$ python -q
>>> import numpy as np
>>> np.set_printoptions(suppress=True, linewidth=200)
>>> def rnd(a):
...     return np.round(a, 1) + 0
... 
>>> J = np.loadtxt("run0.csv", delimiter=",")
>>> print(rnd(J))
[[ 0.7  0.2  0.1  0.1 -0.2 -0.2  0.   0.   0.  -0.2 -0.2  0.   0.   0.2]
 [ 0.2  0.5  0.   0.2 -0.1  0.3 -0.1  0.1 -0.2  0.  -0.2 -0.1  0.  -0.1]
 [ 0.1  0.   0.9  0.1  0.   0.1  0.1  0.   0.   0.   0.1  0.1  0.  -0.1]
 [ 0.1  0.2  0.1  0.4  0.1  0.  -0.1 -0.1  0.2  0.2 -0.2  0.  -0.2 -0.1]
 [-0.2 -0.1  0.   0.1  0.7  0.   0.1  0.  -0.1 -0.2 -0.2  0.2 -0.1  0. ]
 [-0.2  0.3  0.1  0.   0.   0.6  0.   0.  -0.1  0.   0.1 -0.2 -0.1  0.2]
 [ 0.  -0.1  0.1 -0.1  0.1  0.   0.7  0.1  0.1  0.1 -0.2 -0.3  0.1  0.1]
 [ 0.   0.1  0.  -0.1  0.   0.   0.1  0.9  0.   0.   0.   0.1 -0.1  0. ]
 [ 0.  -0.2  0.   0.2 -0.1 -0.1  0.1  0.   0.6  0.   0.1 -0.2 -0.3  0. ]
 [-0.2  0.   0.   0.2 -0.2  0.   0.1  0.   0.   0.8  0.   0.1  0.   0.1]
 [-0.2 -0.2  0.1 -0.2 -0.2  0.1 -0.2  0.   0.1  0.   0.4  0.  -0.1  0.1]
 [ 0.  -0.1  0.1  0.   0.2 -0.2 -0.3  0.1 -0.2  0.1  0.   0.5  0.   0.1]
 [ 0.   0.   0.  -0.2 -0.1 -0.1  0.1 -0.1 -0.3  0.  -0.1  0.   0.4 -0.2]
 [ 0.2 -0.1 -0.1 -0.1  0.   0.2  0.1  0.   0.   0.1  0.1  0.1 -0.2  0.8]]
>>> print(np.argsort(-np.linalg.norm(J, axis=0).round(6), kind="stable")[:3])
[7 2 9]
>>> print([round(float(x), 1) for x in np.linalg.svd(J, compute_uv=False)[:3]])
[1.0, 1.0, 1.0]
>>> left, sig, vt = np.linalg.svd(J)
>>> print(rnd(sig))
[1. 1. 1. 1. 1. 1. 1. 1. 1. 0. 0. 0. 0. 0.]
>>> M2 = left[:, :9] @ np.diag(sig[:9]) @ vt[:9]
>>> print(np.linalg.matrix_rank(M2))
9
>>> print(rnd(np.abs(J - M2).max()))
0.0
>>> vals, V = np.linalg.eigh(J)
>>> print(rnd(np.linalg.svd(J, compute_uv=False)))
[1. 1. 1. 1. 1. 1. 1. 1. 1. 0. 0. 0. 0. 0.]
>>> print(rnd(vals))
[0. 0. 0. 0. 0. 1. 1. 1. 1. 1. 1. 1. 1. 1.]
>>> print(rnd(np.linalg.eigvalsh(J + 3 * np.eye(14))))
[3. 3. 3. 3. 3. 4. 4. 4. 4. 4. 4. 4. 4. 4.]
>>> print(rnd(np.linalg.eigvalsh(J @ J)))
[0. 0. 0. 0. 0. 1. 1. 1. 1. 1. 1. 1. 1. 1.]
>>> print(rnd(np.abs(np.linalg.eigvals(J)).max()))
1.0
>>> print(np.allclose(J @ J.T, J.T @ J))
True
>>> print(rnd(np.sort(np.abs(np.linalg.eigvals(J)))))
[0. 0. 0. 0. 0. 1. 1. 1. 1. 1. 1. 1. 1. 1.]
>>> print(rnd(np.trace(J)))
9.0
>>> ang = np.deg2rad(131)
>>> W0 = np.eye(5)
>>> W0[np.ix_([2, 4], [2, 4])] = [[np.cos(ang), -np.sin(ang)], [np.sin(ang), np.cos(ang)]]
>>> print(rnd(W0))
[[ 1.   0.   0.   0.   0. ]
 [ 0.   1.   0.   0.   0. ]
 [ 0.   0.  -0.7  0.  -0.8]
 [ 0.   0.   0.   1.   0. ]
 [ 0.   0.   0.8  0.  -0.7]]
>>> # columns are unit length and at right angles
>>> print(rnd(W0 @ W0.T))
[[1. 0. 0. 0. 0.]
 [0. 1. 0. 0. 0.]
 [0. 0. 1. 0. 0.]
 [0. 0. 0. 1. 0.]
 [0. 0. 0. 0. 1.]]
>>> print(rnd(W0.T @ W0))
[[1. 0. 0. 0. 0.]
 [0. 1. 0. 0. 0.]
 [0. 0. 1. 0. 0.]
 [0. 0. 0. 1. 0.]
 [0. 0. 0. 0. 1.]]
>>> rng = np.random.default_rng(1830)
>>> labels = rng.permutation(5)
>>> print(labels)
[4 2 3 1 0]
>>> M2 = W0[labels][:, labels]
>>> print(rnd(np.trace(M2)))
1.7
>>> print(rnd(np.diag(M2)))
[-0.7 -0.7  1.   1.   1. ]
>>> print(rnd(np.linalg.det(M2)), rnd(np.linalg.det(W0[labels])))
1.0 -1.0
>>> print(rnd(np.sort(np.abs(np.linalg.eigvals(M2)))))
[1. 1. 1. 1. 1.]
>>> print(rnd(M2))
[[-0.7  0.8  0.   0.   0. ]
 [-0.8 -0.7  0.   0.   0. ]
 [ 0.   0.   1.   0.   0. ]
 [ 0.   0.   0.   1.   0. ]
 [ 0.   0.   0.   0.   1. ]]
>>> print(np.allclose(M2, W0))
False
>>> F = np.loadtxt("mat.csv", delimiter=",")
>>> print(F)
[[-1.7 -0.2  0.7 -0.2 -1.5  1.3]
 [ 1.7 -1.6  2.  -1.5 -5.   0.4]
 [-2.1 -0.3  1.8 -0.5 -3.1  1.6]
 [-1.6  0.7 -0.2  0.   1.2  0.3]
 [ 0.2 -0.9  1.8 -1.2 -4.5  1.3]
 [-0.2 -0.4 -0.1  0.  -0.4 -0.2]
 [-0.3 -1.2  2.7 -1.5 -6.2  1.6]
 [-2.5  0.   1.3 -0.6 -3.4  1.2]
 [-0.2  0.2 -0.3  0.4 -0.1  0.3]
 [-0.6  0.3  0.  -0.1 -0.1  0. ]
 [-1.7  0.7  0.   0.4  0.2  0.9]
 [-2.8  0.4  2.  -0.7 -3.1  1.1]
 [ 1.1 -1.9  1.5 -1.5 -5.3  0.5]
 [-1.6  0.6 -0.1  0.3  0.8 -0.3]
 [-1.3 -0.8  3.3 -1.4 -5.8  1.6]
 [-1.8  0.9  0.7  0.   1.1  0.5]
 [ 0.4 -1.2  2.4 -1.3 -4.6  0.7]
 [ 1.1 -0.7  0.3 -1.  -2.   0.5]
 [-0.8 -0.9  0.8  0.  -1.6  0.9]
 [ 0.8 -0.8  0.8 -0.6 -2.5  0.3]
 [ 0.  -0.6 -0.6  0.1 -0.1  0.2]
 [ 0.2 -1.3  1.2 -0.3 -2.6  0.2]
 [-1.8 -0.6  1.3 -0.2 -1.6  0.7]
 [ 0.6 -2.   3.  -1.5 -6.8  0.9]
 [-0.8 -0.2  1.2 -0.7 -1.8  0.5]
 [ 0.2 -0.5  0.7 -0.8 -1.9  0.4]
 [-1.8  0.8  0.1  0.4  1.1  0.4]
 [-1.4 -0.4  2.  -0.6 -3.3  1.3]
 [-1.1  0.6  0.2  0.1  0.9  0.5]
 [-0.1 -0.5  1.1  0.3 -1.9  0.5]
 [-0.9  0.5  0.3  0.2  1.1  0.2]
 [-2.2  0.5  0.3  1.   1.1  0.5]
 [-1.6 -0.8  3.3 -1.3 -4.8  2.4]
 [-0.3 -1.8  2.8 -1.5 -6.6  1.5]]
>>> W2 = F[[9, 1]].astype(float)
>>> for _ in range(5):
...     labels = np.linalg.norm(F[:, None] - W2, axis=-1).argmin(axis=1)
...     W2 = np.array([F[labels == j].mean(axis=0) for j in range(2)])
... 
>>> print(labels)
[0 1 0 0 1 0 1 0 0 0 0 0 1 0 1 0 1 0 0 0 0 0 0 1 0 0 0 1 0 0 0 0 1 1]
>>> print(rnd(W2[1] - W2[0]))
[ 0.9 -1.2  1.9 -1.2 -4.4  0.7]
>>> print(np.abs(W2[1] - W2[0]).argmax())
4
>>> print(np.bincount(labels))
[24 10]
>>> labels = F[:, 1] > np.median(F[:, 1])
>>> f = F[labels].mean(axis=0) - F[~labels].mean(axis=0)
>>> print(((F - F.mean(axis=0)) @ f > 0).astype(int))
[1 0 0 1 0 1 0 0 1 1 1 0 0 1 0 1 0 0 1 0 1 0 1 0 1 0 1 0 1 1 1 1 0 0]
>>> f = np.array([-3, 5])
>>> print(rnd(np.convolve(F[9], f)))
[ 1.8 -3.9  1.5  0.3 -0.2 -0.5  0. ]
>>> print(rnd(np.correlate(F[9], F[5], "full")))
[ 0.1  0.2 -0.1  0.1  0.3  0.   0.   0.1  0.1  0.   0. ]
>>> print(np.polyval(f, F[9]))
[6.8 4.1 5.  5.3 5.3 5. ]
>>> print(rnd(np.cross(F[9, :3], F[5, :3])))
[ 0.  -0.1  0.3]
>>> E = np.load("m.npy")
>>> print(E)
[[ 0  0 -1  0  0]
 [ 0  2  0  0  0]
 [-2  0  0  0  0]
 [ 0  0  0  0 -2]
 [ 0  0  0 -2  0]]
>>> print(np.kron(np.eye(2, dtype=int), E))
[[ 0  0 -1  0  0  0  0  0  0  0]
 [ 0  2  0  0  0  0  0  0  0  0]
 [-2  0  0  0  0  0  0  0  0  0]
 [ 0  0  0  0 -2  0  0  0  0  0]
 [ 0  0  0 -2  0  0  0  0  0  0]
 [ 0  0  0  0  0  0  0 -1  0  0]
 [ 0  0  0  0  0  0  2  0  0  0]
 [ 0  0  0  0  0 -2  0  0  0  0]
 [ 0  0  0  0  0  0  0  0  0 -2]
 [ 0  0  0  0  0  0  0  0 -2  0]]
>>> print(rnd(np.linalg.det(E[::-1])))
16.0
>>> print(np.einsum("ij,ji->", E, E))
16
>>> print(rnd(np.linalg.det(E.T)))
16.0
>>> print(rnd(np.linalg.eigvals(E)))
[ 1.4 -1.4  2.  -2.   2. ]
>>> mat = np.array([[-2.1, -1.5, -0.5, 3.5, 1.6, 1.3, 5.8, 1.6, 1.3, -0.1, -1.7, -2.3],
...     [-1.3, -0.9, -0.3, 3.0, 3.8, 0.9, -5.2, 1.1, 2.7, -1.9, 2.8, 1.2],
...     [-1.4, 0.4, 3.5, 0.5, -2.1, 1.4, -1.6, 1.4, -0.3, 6.2, -1.2, -1.4],
...     [4.5, 2.2, -3.7, 0.6, -0.4, -2.5, 1.3, 1.1, 5.4, 2.6, -1.6, -1.1]])
>>> left, sig, vt = np.linalg.svd(mat, full_matrices=False)
>>> print(rnd(vt @ vt.T))
[[1. 0. 0. 0.]
 [0. 1. 0. 0.]
 [0. 0. 1. 0.]
 [0. 0. 0. 1.]]
>>> print(rnd(np.sqrt((sig ** 2).sum())), rnd(np.linalg.norm(mat)))
17.3 17.3
>>> M2 = np.array([[0, 3],
...     [-4, 6],
...     [6, -3],
...     [-3, 3],
...     [7, 3],
...     [4, 2],
...     [-2, -1],
...     [-7, -4],
...     [8, 2],
...     [-3, 6],
...     [9, -6],
...     [4, 5]])
>>> print(rnd(mat @ M2))
[[-27.7  -7.4]
 [ 83.   -2.2]
 [-35.2  18.5]
 [-39.3  58.2]]
>>> print(rnd(M2.T @ mat.T))
[[-27.7  83.  -35.2 -39.3]
 [ -7.4  -2.2  18.5  58.2]]
>>> print(rnd(np.einsum("ik,kj->ji", mat, M2)))
[[-27.7  83.  -35.2 -39.3]
 [ -7.4  -2.2  18.5  58.2]]
>>> print(rnd(np.einsum("ik,kj->ij", mat, M2)))
[[-27.7  -7.4]
 [ 83.   -2.2]
 [-35.2  18.5]
 [-39.3  58.2]]
>>> print(np.linalg.matrix_rank(np.vstack([mat, M2.T])))
6
>>> print(np.linalg.matrix_rank(mat @ M2))
2
>>> M2 = np.array([[1, 0], [1, -2]])
>>> W2 = np.array([[5, 3, 5], [2, 3, -2], [4, 3, -1]])
>>> M = np.kron(M2, W2)
>>> print(M)
[[  5   3   5   0   0   0]
 [  2   3  -2   0   0   0]
 [  4   3  -1   0   0   0]
 [  5   3   5 -10  -6 -10]
 [  2   3  -2  -4  -6   4]
 [  4   3  -1  -8  -6   2]]
>>> vec = np.array([2, 3, -2, 3, 1, -2])
>>> print(np.sign((M @ vec).round(6)))
[ 1  1  1 -1 -1 -1]
>>> print((M * vec).sum(axis=1))
[  9  17  19  -7  -9 -15]
>>> print(M * vec)
[[ 10   9 -10   0   0   0]
 [  4   9   4   0   0   0]
 [  8   9   2   0   0   0]
 [ 10   9 -10 -30  -6  20]
 [  4   9   4 -12  -6  -8]
 [  8   9   2 -24  -6  -4]]
>>> print(np.linalg.norm(M @ vec) <= np.linalg.norm(M, 2) * np.linalg.norm(vec) + 1e-9)
True
>>> print(M @ (2 * vec))
[ 18  34  38 -14 -18 -30]
>>> print(M @ M)
[[ 51  39  14   0   0   0]
 [  8   9   6   0   0   0]
 [ 22  18  15   0   0   0]
 [-51 -39 -14 204 156  56]
 [ -8  -9  -6  32  36  24]
 [-22 -18 -15  88  72  60]]
>>> print(rnd(np.abs(np.linalg.eigvals(M)).max()))
16.2
>>> print(np.allclose(M, M.T))
False
>>> M2 = F / np.sqrt((F ** 2).mean(axis=1, keepdims=True))
>>> print(np.linalg.matrix_rank(F - F.mean(axis=1, keepdims=True)))
5
>>> vec = np.array([-1, 0, 0, -2, 1, -1])
>>> y = M @ vec
>>> print(y)
[-5 -2 -4 19 -4  4]
>>> print(rnd(np.linalg.solve(M, -2 * y)))
[ 2.  0.  0.  4. -2.  2.]
>>> print(rnd(np.linalg.solve(M, y + M[:, 1])))
[-1.  1.  0. -2.  1. -1.]
>>> print(rnd(np.linalg.solve(M, y)))
[-1.  0.  0. -2.  1. -1.]
>>> print(rnd(np.linalg.solve(M, M[:, 2])))
[0. 0. 1. 0. 0. 0.]
>>> print(rnd(np.linalg.solve(M.T, M[1])))
[0. 1. 0. 0. 0. 0.]
>>> left, sig, vt = np.linalg.svd(M, full_matrices=False)
>>> print(np.allclose(left * sig @ vt, M))
True
>>> print(rnd(sig / sig[0]))
[1.  0.6 0.4 0.2 0.1 0. ]
>>> print((sig > 1e-8).sum())
6
>>> print(rnd(vt @ vt.T))
[[1. 0. 0. 0. 0. 0.]
 [0. 1. 0. 0. 0. 0.]
 [0. 0. 1. 0. 0. 0.]
 [0. 0. 0. 1. 0. 0.]
 [0. 0. 0. 0. 1. 0.]
 [0. 0. 0. 0. 0. 1.]]
>>> print(rnd(np.abs(vt[0])))
[0.4 0.3 0.2 0.6 0.5 0.3]
>>> print(rnd(left.T @ M @ vt.T))
[[20.   0.   0.   0.   0.   0. ]
 [ 0.  11.4  0.   0.   0.   0. ]
 [ 0.   0.   7.6  0.   0.   0. ]
 [ 0.   0.   0.   4.4  0.   0. ]
 [ 0.   0.   0.   0.   1.7  0. ]
 [ 0.   0.   0.   0.   0.   0.7]]
>>> print(np.abs(left[:, 0]).round(6).argmax())
3
>>> print(rnd(np.sqrt((sig ** 2).sum())), rnd(np.linalg.norm(M)))
24.7 24.7
>>> print(rnd(left.T @ left))
[[1. 0. 0. 0. 0. 0.]
 [0. 1. 0. 0. 0. 0.]
 [0. 0. 1. 0. 0. 0.]
 [0. 0. 0. 1. 0. 0.]
 [0. 0. 0. 0. 1. 0.]
 [0. 0. 0. 0. 0. 1.]]
>>> sig = 5 * 0.5 ** np.arange(3)
>>> feats = rng.normal(size=(38, 3)) * rng.permutation(sig)
>>> print(rnd(feats))
[[  1.5  -0.9   2.1]
 [ -1.4  -1.9  -2.1]
 [ -0.8   0.7   0.7]
 [  1.5   0.1   8.3]
 [ -2.4  -1.    5.9]
 [ -5.2   0.2   0.6]
 [ -0.7  -1.3  -8.1]
 [  0.5  -0.7   2.1]
 [ -2.5  -2.3   6.6]
 [ -4.2   0.3  -1.3]
 [ -1.    1.8  -0.7]
 [  1.3   1.8   1.1]
 [ -1.9  -0.2   7.6]
 [ -3.4  -0.1   4.2]
 [  4.   -1.4   1.7]
 [  2.   -1.1  -4.3]
 [  1.5   1.    6.5]
 [  1.5  -0.6  -2.6]
 [ -2.8   1.1   2. ]
 [ -2.7  -2.3   0.5]
 [  0.2   0.9  -6.1]
 [ -2.2  -1.6  -2.9]
 [  1.8  -1.   -9.7]
 [  1.2  -1.7   2.2]
 [ -4.5   1.5   0.4]
 [ -0.9   0.1   7.1]
 [  2.1   0.2   1.6]
 [  2.9   0.3   2.4]
 [ -1.6  -0.8   6. ]
 [ -0.1  -1.   -3.4]
 [ -2.3   1.1  15.3]
 [  5.   -0.5   4.9]
 [ -5.9  -0.5 -10.2]
 [ -2.4   0.    6.5]
 [ -0.7  -3.9   2. ]
 [  0.4   0.6  -5.3]
 [  4.8   2.1  11.3]
 [  0.3  -2.9  -4.2]]
>>> dist = np.linalg.norm(feats[:, None] - feats[None], axis=-1)
>>> print(np.unravel_index(dist.round(6).argmax(), dist.shape))
(np.int64(30), np.int64(32))
>>> print(dist.mean(axis=1).argmax())
30
>>> print(rnd(np.linalg.norm(feats - feats.mean(axis=0), axis=1)))
[ 2.2  3.8  1.3  7.3  5.1  4.8  9.4  1.3  6.   4.6  3.   2.8  6.5  4.1  4.6  6.2  5.8  4.3  2.9  3.1  7.5  4.7 11.2  2.3  4.5  5.9  2.6  3.6  4.9  4.8 14.2  6.6 12.7  5.6  3.6  6.7 11.5  6.1]
>>> print(dist.shape)
(38, 38)
>>> print(np.linalg.matrix_rank(dist ** 2))
5
>>> M2 = feats + rng.integers(-2, 3, (38, 1)) @ rng.integers(-2, 3, (1, 3))
>>> print(rnd(M2))
[[  1.5   3.1   6.1]
 [ -1.4  -3.9  -4.1]
 [ -0.8  -3.3  -3.3]
 [  1.5   0.1   8.3]
 [ -2.4  -1.    5.9]
 [ -5.2  -3.8  -3.4]
 [ -0.7   2.7  -4.1]
 [  0.5  -2.7   0.1]
 [ -2.5  -2.3   6.6]
 [ -4.2  -3.7  -5.3]
 [ -1.    3.8   1.3]
 [  1.3   5.8   5.1]
 [ -1.9   1.8   9.6]
 [ -3.4  -2.1   2.2]
 [  4.   -5.4  -2.3]
 [  2.    2.9  -0.3]
 [  1.5  -1.    4.5]
 [  1.5  -0.6  -2.6]
 [ -2.8   3.1   4. ]
 [ -2.7  -2.3   0.5]
 [  0.2  -3.1 -10.1]
 [ -2.2  -5.6  -6.9]
 [  1.8   1.   -7.7]
 [  1.2  -5.7  -1.8]
 [ -4.5   3.5   2.4]
 [ -0.9  -1.9   5.1]
 [  2.1  -3.8  -2.4]
 [  2.9   4.3   6.4]
 [ -1.6  -4.8   2. ]
 [ -0.1  -3.   -5.4]
 [ -2.3   1.1  15.3]
 [  5.   -0.5   4.9]
 [ -5.9  -4.5 -14.2]
 [ -2.4  -2.    4.5]
 [ -0.7  -1.9   4. ]
 [  0.4   2.6  -3.3]
 [  4.8   2.1  11.3]
 [  0.3  -6.9  -8.2]]
>>> print(rnd(M2 - feats))
[[ 0.  4.  4.]
 [ 0. -2. -2.]
 [ 0. -4. -4.]
 [ 0.  0.  0.]
 [ 0.  0.  0.]
 [ 0. -4. -4.]
 [ 0.  4.  4.]
 [ 0. -2. -2.]
 [ 0.  0.  0.]
 [ 0. -4. -4.]
 [ 0.  2.  2.]
 [ 0.  4.  4.]
 [ 0.  2.  2.]
 [ 0. -2. -2.]
 [ 0. -4. -4.]
 [ 0.  4.  4.]
 [ 0. -2. -2.]
 [ 0.  0.  0.]
 [ 0.  2.  2.]
 [ 0.  0.  0.]
 [ 0. -4. -4.]
 [ 0. -4. -4.]
 [ 0.  2.  2.]
 [ 0. -4. -4.]
 [ 0.  2.  2.]
 [ 0. -2. -2.]
 [ 0. -4. -4.]
 [ 0.  4.  4.]
 [ 0. -4. -4.]
 [ 0. -2. -2.]
 [ 0.  0.  0.]
 [ 0.  0.  0.]
 [ 0. -4. -4.]
 [ 0. -2. -2.]
 [ 0.  2.  2.]
 [ 0.  2.  2.]
 [ 0.  0.  0.]
 [ 0. -4. -4.]]
>>> print(rnd(np.linalg.svd(M2 - feats, compute_uv=False)))
[25.  0.  0.]
>>> G = np.cov(feats, rowvar=False)
>>> print(np.argsort(-feats.std(axis=0).round(6), kind="stable"))
[2 0 1]
>>> print(rnd(np.corrcoef(feats.T)))
[[1.  0.  0.1]
 [0.  1.  0.2]
 [0.1 0.2 1. ]]
>>> print(np.argwhere(np.triu(np.abs(np.corrcoef(feats.T)) > 0.8, 1)))
[]
>>> print(rnd(np.linalg.eigvalsh(G)[::-1]))
[31.3  6.8  1.7]
>>> print(rnd(np.median(feats, axis=0)))
[-0.7 -0.3  1.7]
>>> print(rnd(G))
[[ 6.9  0.1  1.5]
 [ 0.1  1.8  1.9]
 [ 1.5  1.9 31.1]]
>>> print(rnd(feats.std(axis=0)))
[2.6 1.3 5.5]
>>> print(G.shape)
(3, 3)
>>> G = mat.T @ mat
>>> print((mat @ mat.T).shape)
(4, 4)
>>> print(np.allclose(G, G.T))
True
>>> print(rnd(np.diag(G)))
[28.3  8.1 26.3 21.9 21.6 10.7 64.9  6.9 38.2 48.8 14.7  9.9]
>>> arr = np.loadtxt("layer10.csv", delimiter=",")
>>> print(arr)
[[-1. -1.  1. -1.  1.]
 [ 1.  0.  3. -2.  2.]
 [ 1.  1.  6.  1.  1.]
 [ 4.  0.  8.  0. -1.]
 [ 2.  3.  5.  3. -3.]
 [ 1.  3.  7.  5. -2.]
 [ 0.  2.  5.  8. -2.]
 [-1.  5.  3. 11. -3.]
 [-3.  3.  5. 14. -4.]
 [ 0.  4.  5. 15. -6.]
 [ 0.  3.  6. 12. -7.]
 [ 3.  4.  5. 13. -6.]
 [ 2.  3.  7. 13. -8.]
 [ 5.  4.  9. 15. -5.]
 [ 6.  7. 12. 12. -3.]
 [ 8.  9.  9. 12.  0.]
 [ 6. 12. 10.  9. -1.]
 [ 9. 12. 12.  8. -4.]
 [12. 15. 15. 11. -1.]
 [ 9. 12. 18. 12. -2.]
 [11. 13. 17. 13.  1.]
 [ 8. 14. 18. 12.  0.]
 [ 6. 12. 19. 13. -1.]
 [ 9. 13. 20. 16.  0.]
 [10. 16. 21. 18.  2.]
 [12. 13. 24. 20.  5.]
 [10. 16. 22. 23.  3.]
 [10. 14. 25. 23.  6.]
 [ 9. 12. 28. 25.  6.]
 [ 6. 13. 28. 22.  3.]
 [ 7. 11. 29. 24.  3.]
 [ 9. 10. 27. 24.  4.]
 [ 7.  7. 27. 25.  5.]
 [ 5.  8. 26. 23.  8.]
 [ 2.  8. 26. 21.  9.]
 [ 0. 11. 29. 21. 11.]]
>>> vec = np.array([-2, -1, 2, 0, 2])
>>> print(arr @ np.ones(5))
[-1.  4. 10. 11. 10. 14. 13. 15. 15. 18. 14. 19. 17. 28. 34. 38. 36. 37. 52. 49. 55. 52. 49. 58. 67. 74. 74. 78. 80. 72. 74. 74. 71. 70. 66. 72.]
>>> print(np.einsum("ij,j->i", arr, vec))
[  7.   8.  11.   6.  -3.   5.   4.  -3.   5.  -6.  -5. -12.  -9.  -6.  -1.  -7.  -6. -14. -11.   2.   1.   6.  12.   9.  10.  21.  14.  28.  38.  37.  39.  34.  43.  50.  58.  69.]
